$ ipython --no-banner

In [1]: import numpy as np

In [2]: np.set_printoptions(precision=3, suppress=True, linewidth=120)

In [3]: tidy = lambda a: np.round(a, 3) + 0

In [4]: W0 = np.array([[-0.4, 0.2, -0.2, -1.0, -1.7],
   ...:     [1.2, -0.3, 0.9, 0.1, 1.6],
   ...:     [0.9, 0.3, 1.8, -0.2, 0.4],
   ...:     [-1.4, -0.5, -0.4, -0.8, -1.0]])

In [5]: rng = np.random.default_rng(830242)

In [6]: W0[3] = W0[2] + 0.02 * rng.normal(size=5)

In [7]: tidy(W0)
Out[7]: 
array([[-0.4  ,  0.2  , -0.2  , -1.   , -1.7  ],
       [ 1.2  , -0.3  ,  0.9  ,  0.1  ,  1.6  ],
       [ 0.9  ,  0.3  ,  1.8  , -0.2  ,  0.4  ],
       [ 0.913,  0.32 ,  1.766, -0.198,  0.423]])

In [8]: U, sv, Vt = np.linalg.svd(W0)

In [9]: np.argmax(sv[:-1] / (sv[1:] + 1e-6)) + 1
Out[9]: np.int64(3)

In [10]: tidy(sv)
Out[10]: array([3.606, 2.07 , 0.599, 0.025])

In [11]: B = U[:, :3] @ np.diag(sv[:3]) @ Vt[:3]

In [12]: np.linalg.matrix_rank(B)
Out[12]: np.int64(3)

In [13]: np.linalg.matrix_rank(W0, rtol=0.05)
Out[13]: np.int64(3)

In [14]: tidy(W0.mean(axis=0))
Out[14]: array([ 0.653,  0.13 ,  1.066, -0.325,  0.181])

In [15]: np.linalg.matrix_rank(W0)
Out[15]: np.int64(4)

In [16]: tidy(np.linalg.svd(W0, compute_uv=False))
Out[16]: array([3.606, 2.07 , 0.599, 0.025])

In [17]: tidy(np.linalg.norm(W0))
Out[17]: np.float64(4.201)

In [18]: np.count_nonzero(W0)
Out[18]: np.int64(20)

In [19]: W0.shape
Out[19]: (4, 5)

In [20]: tidy(W0 - W0[0])
Out[20]: 
array([[ 0.   ,  0.   ,  0.   ,  0.   ,  0.   ],
       [ 1.6  , -0.5  ,  1.1  ,  1.1  ,  3.3  ],
       [ 1.3  ,  0.1  ,  2.   ,  0.8  ,  2.1  ],
       [ 1.313,  0.12 ,  1.966,  0.802,  2.123]])
